$ python -q
>>> import numpy as np
>>> np.set_printoptions(suppress=True, linewidth=100)
>>> def rd(a):
...     return np.round(a, 2) + 0
... 
>>> data = np.load("mat.npy")
>>> data
array([[ 6, -5],
       [13,  2],
       [ 6, -5]])
>>> G = data.T @ data
>>> G
array([[241, -34],
       [-34,  54]])
>>> np.allclose(G, G.T)
True
>>> (data @ data.T).shape
(3, 3)
>>> np.linalg.matrix_rank(G)
np.int64(2)
>>> M2 = np.c_[data[:, :1] @ np.array([[0]]), np.array([-2, 2, 1])]
>>> M2
array([[ 0, -2],
       [ 0,  2],
       [ 0,  1]])
>>> np.linalg.matrix_rank(M2)
np.int64(1)
>>> rd(np.linalg.lstsq(data, M2[:, 0])[0])
array([0., 0.])
>>> M2 = data / np.sqrt((data ** 2).mean(axis=1, keepdims=True))
>>> data - data.mean(axis=1, keepdims=True)
array([[ 5.5, -5.5],
       [ 5.5, -5.5],
       [ 5.5, -5.5]])
>>> rd(M2[1])
array([1.4 , 0.22])
>>> rd(np.linalg.norm(M2, axis=1))
array([1.41, 1.41, 1.41])
>>> np.linalg.matrix_rank(M2) == np.linalg.matrix_rank(data)
np.True_
>>> Q, r_ = np.linalg.qr(data)
>>> Q.shape, r_.shape
((3, 2), (2, 2))
>>> rd(Q.T @ Q)
array([[1., 0.],
       [0., 1.]])
>>> rd(r_)
array([[-15.52,   2.19],
       [  0.  ,  -7.01]])
>>> np.allclose(r_.T @ r_, data.T @ data)
True
>>> W0 = np.load("arr.npy")
>>> W0
array([[ 0.3,  1. ,  1.5, -1. , -0.9, -1.4],
       [ 0.4, -1. ,  0.6,  0.3,  1.2,  0.3],
       [ 1.9,  0.3,  0.5,  1.9, -1.1,  0.1],
       [ 0.5,  0.3,  0.3,  0.4, -0.8, -0.3],
       [ 0.5, -0.4,  1.6,  1.6, -1.5,  0.1],
       [ 1.1, -0.4,  0.4,  0.8,  1.5, -0.7],
       [ 0.3, -0.4, -0.2, -1.4, -0.9,  0.6],
       [ 0.4, -0.8,  1.9,  1.1,  1.7,  0.9],
       [-1. ,  0.2, -0.9,  0.1, -1. ,  0.3],
       [-0.5, -0.6,  0.1,  0.9, -0.8,  0.6],
       [-0.8,  0.3, -0.9, -1.5, -0.9,  0.5],
       [ 0.2,  0.1,  0.6,  0.6,  1.5, -0.6],
       [-2.6,  0.7,  0. ,  0.1,  0.2,  0.1],
       [-1.3, -1.6,  0.2,  0.3, -1.3, -1.4],
       [-0.3, -1.4, -0.1, -0.6,  0.3,  0.2],
       [ 0.2,  0.8,  0.8,  0.8,  0.5, -2.2],
       [ 5. , -1.5,  4. , -1. ,  5.5, -2. ],
       [-0.7, -0.3, -0.3,  0.5, -1.2, -0.7],
       [-1.7, -0.3,  0.4, -0.2, -0.4,  0.5],
       [-0.2,  0.4,  0.9,  0.2, -2.2,  1.1]])
>>> T = np.stack([data, 3 * data, data[::-1]])
>>> T.shape
(3, 3, 2)
>>> (T @ data.T).shape
(3, 3, 3)
>>> np.einsum("bij,cij->bc", T, T)
array([[ 295,  885,  295],
       [ 885, 2655,  885],
       [ 295,  885,  295]])
>>> d = np.linalg.norm(W0[:, None] - W0[None], axis=-1)
>>> d.mean(axis=1).argmax()
np.int64(16)
>>> np.flatnonzero(d[3] < d.mean() / 2)
array([ 3,  9, 17])
>>> G = np.cov(W0, rowvar=False)
>>> np.median(W0, axis=0)
array([ 0.2, -0.3,  0.4,  0.3, -0.8,  0.1])
>>> rd(np.linalg.eigvalsh(G)[::-1])
array([5.43, 1.12, 0.77, 0.7 , 0.41, 0.36])
>>> G.shape
(6, 6)
>>> T = np.stack([W0, -3 * W0, W0[::-1]])
>>> (T @ W0.T).shape
(3, 20, 20)
>>> np.linalg.matrix_rank(T.reshape(3, -1))
np.int64(2)
>>> mat = np.load("block13.npy")
>>> mat
array([[ 12,  -9,   0,  -3],
       [ -9, -18,  -5,   0],
       [  0,  -5,  16,   4],
       [ -3,   0,   4,  -6]])
>>> Q, vecs = np.linalg.qr(mat[:, :1])[0], np.linalg.qr(mat[:, 1:])[0]
>>> sigma = np.linalg.svd(Q.T @ vecs, compute_uv=False)
>>> rd(sigma)
array([0.29])
>>> rng = np.random.default_rng(47)
>>> z = rng.permutation(4)
>>> z
array([0, 3, 1, 2])
>>> M2 = mat[z][:, z]
>>> rd(np.linalg.det(M2)), rd(np.linalg.det(mat[z]))
(np.float64(38961.0), np.float64(38961.0))
>>> np.trace(M2)
np.int64(4)
>>> np.diag(M2)
array([ 12,  -6, -18,  16])
>>> rd(np.sort(np.abs(np.linalg.eigvals(M2))))
array([ 7.14, 14.69, 17.58, 21.12])
>>> z = rng.permutation(4)
>>> M2 = mat[:, z] * rng.choice([-1, 1], 4)
>>> M2
array([[  3, -12,   0,   9],
       [  0,   9,  -5,  18],
       [ -4,   0,  16,   5],
       [  6,   3,   4,   0]])
>>> U, _, VT = np.linalg.svd(mat.T @ M2)
>>> rd(U @ VT)
array([[ 0., -1.,  0.,  0.],
       [ 0.,  0.,  0., -1.],
       [ 0.,  0.,  1.,  0.],
       [-1.,  0.,  0.,  0.]])
>>> np.all(np.linalg.eigvalsh(mat) > 0)
np.False_
>>> [round(float(np.linalg.det(mat[:i, :i])), 2) + 0 for i in range(1, 5)]
[12.0, -297.0, -5052.0, 38961.0]
>>> x0 = np.array([-3, 2, 1, 0])
>>> a = np.maximum(mat @ x0, 0)
>>> np.flatnonzero(a > 1e-9)
array([2, 3])
>>> np.maximum(mat @ x0, 0) - np.maximum(-mat @ x0, 0)
array([-54, -14,   6,  13])
>>> mat.T @ a
array([-39, -30, 148, -54])
>>> a
array([ 0,  0,  6, 13])
>>> arr = np.load("case6.npy")
>>> arr
array([[-1,  0,  1],
       [ 2,  3,  4],
       [ 5,  6,  7],
       [ 8,  9, 10]])
>>> [round(float(x), 2) for x in np.linalg.svd(arr, compute_uv=False)[:3]]
[19.58, 1.68, 0.0]
>>> rd(np.linalg.norm(arr, 2) / np.linalg.norm(arr))
np.float64(1.0)
>>> np.argsort(-np.linalg.norm(arr, axis=0).round(6), kind="stable")[:3]
array([2, 1, 0])
>>> def softmax(z):
...     e = np.exp(z - z.max(axis=-1, keepdims=True))
...     return e / e.sum(axis=-1, keepdims=True)
... 
>>> rd(softmax(arr).sum(axis=1))
array([1., 1., 1., 1.])
>>> rd(softmax(10 * arr[3]))
array([0., 0., 1.])
>>> S = arr @ arr.T / np.sqrt(3)
>>> softmax(S)[3] @ arr
array([ 8.,  9., 10.])
>>> rd(softmax(S))
array([[0.25, 0.25, 0.25, 0.25],
       [0.  , 0.  , 0.  , 1.  ],
       [0.  , 0.  , 0.  , 1.  ],
       [0.  , 0.  , 0.  , 1.  ]])
>>> feats = np.load("run16.npy")
>>> feats
array([[8, 4, 7, 4, 6, 8, 3],
       [2, 7, 8, 3, 5, 3, 4],
       [5, 9, 0, 6, 4, 3, 7],
       [4, 0, 2, 3, 7, 2, 6],
       [8, 5, 8, 7, 8, 1, 5],
       [9, 1, 8, 1, 9, 6, 8],
       [5, 5, 6, 1, 3, 8, 0]])
>>> M2 = feats / np.sqrt((feats ** 2).mean(axis=1, keepdims=True))
>>> rd(M2[2])
array([0.9 , 1.62, 0.  , 1.08, 0.72, 0.54, 1.26])
>>> np.linalg.matrix_rank(M2) == np.linalg.matrix_rank(feats)
np.True_
>>> rd(np.linalg.norm(M2, axis=1))
array([2.65, 2.65, 2.65, 2.65, 2.65, 2.65, 2.65])
>>> feats.sum(axis=1)
array([40, 32, 34, 24, 42, 42, 28])
>>> feats[:, 7]
Traceback (most recent call last):
  File "<python-input-84>", line 1, in <module>
    feats[:, 7]
    ~~~~~^^^^^^
IndexError: index 7 is out of bounds for axis 1 with size 7
>>> rd(np.linalg.svd(feats, compute_uv=False))
array([35.77, 10.25,  9.53,  6.49,  4.55,  2.2 ,  0.67])
>>> feats - feats[0]
array([[ 0,  0,  0,  0,  0,  0,  0],
       [-6,  3,  1, -1, -1, -5,  1],
       [-3,  5, -7,  2, -2, -5,  4],
       [-4, -4, -5, -1,  1, -6,  3],
       [ 0,  1,  1,  3,  2, -7,  2],
       [ 1, -3,  1, -3,  3, -2,  5],
       [-3,  1, -1, -3, -3,  0, -3]])
>>> np.diff(feats, axis=0)
array([[-6,  3,  1, -1, -1, -5,  1],
       [ 3,  2, -8,  3, -1,  0,  3],
       [-1, -9,  2, -3,  3, -1, -1],
       [ 4,  5,  6,  4,  1, -1, -1],
       [ 1, -4,  0, -6,  1,  5,  3],
       [-4,  4, -2,  0, -6,  2, -8]])
>>> feats.shape
(7, 7)
>>> rd(feats.mean(axis=0))
array([5.86, 4.43, 5.57, 3.57, 6.  , 4.43, 4.71])
>>> E = np.load("data.npy")
>>> E
array([[-3,  3, -3,  3,  0,  1,  0],
       [ 0,  0, -3,  2,  3,  1,  1],
       [ 0,  0,  0, -2, -2,  0, -3],
       [ 0,  0,  0, -3,  1,  1, -2],
       [ 0,  0,  0,  0, -2, -3,  3],
       [ 0,  0,  0,  0,  0,  2,  0],
       [ 0,  0,  0,  0,  0,  0, -2]])
>>> z = rng.permutation(7)
>>> z
array([0, 3, 5, 6, 4, 1, 2])
>>> M2 = E[z][:, z]
>>> np.allclose(M2, E)
False
>>> M2
array([[-3,  3,  1,  0,  0,  3, -3],
       [ 0, -3,  1, -2,  1,  0,  0],
       [ 0,  0,  2,  0,  0,  0,  0],
       [ 0,  0,  0, -2,  0,  0,  0],
       [ 0,  0, -3,  3, -2,  0,  0],
       [ 0,  2,  1,  1,  3,  0, -3],
       [ 0, -2,  0, -3, -2,  0,  0]])
>>> rd(np.sort(np.abs(np.linalg.eigvals(M2))))
array([0., 0., 2., 2., 2., 3., 3.])
>>> rd(np.linalg.det(M2)), rd(np.linalg.det(E[z]))
(np.float64(0.0), np.float64(0.0))
>>> np.allclose(E, E.T)
False
>>> E @ E
array([[  9,  -9,   0,  -6,  18,   5,   6],
       [  0,   0,   0,   0,   2,  -5,  12],
       [  0,   0,   0,   6,   2,   4,   4],
       [  0,   0,   0,   9,  -5,  -4,  13],
       [  0,   0,   0,   0,   4,   0, -12],
       [  0,   0,   0,   0,   0,   4,   0],
       [  0,   0,   0,   0,   0,   0,   4]])
>>> (E + E.T) / 2
array([[-3. ,  1.5, -1.5,  1.5,  0. ,  0.5,  0. ],
       [ 1.5,  0. , -1.5,  1. ,  1.5,  0.5,  0.5],
       [-1.5, -1.5,  0. , -1. , -1. ,  0. , -1.5],
       [ 1.5,  1. , -1. , -3. ,  0.5,  0.5, -1. ],
       [ 0. ,  1.5, -1. ,  0.5, -2. , -1.5,  1.5],
       [ 0.5,  0.5,  0. ,  0.5, -1.5,  2. ,  0. ],
       [ 0. ,  0.5, -1.5, -1. ,  1.5,  0. , -2. ]])
>>> np.linalg.cond(E) > 100
np.True_
>>> [round(float(x), 2) for x in np.linalg.svd(E, compute_uv=False)[:3]]
[7.49, 6.06, 4.42]
>>> np.argsort(-np.linalg.norm(E, axis=0).round(6), kind="stable")[:3]
array([6, 3, 2])
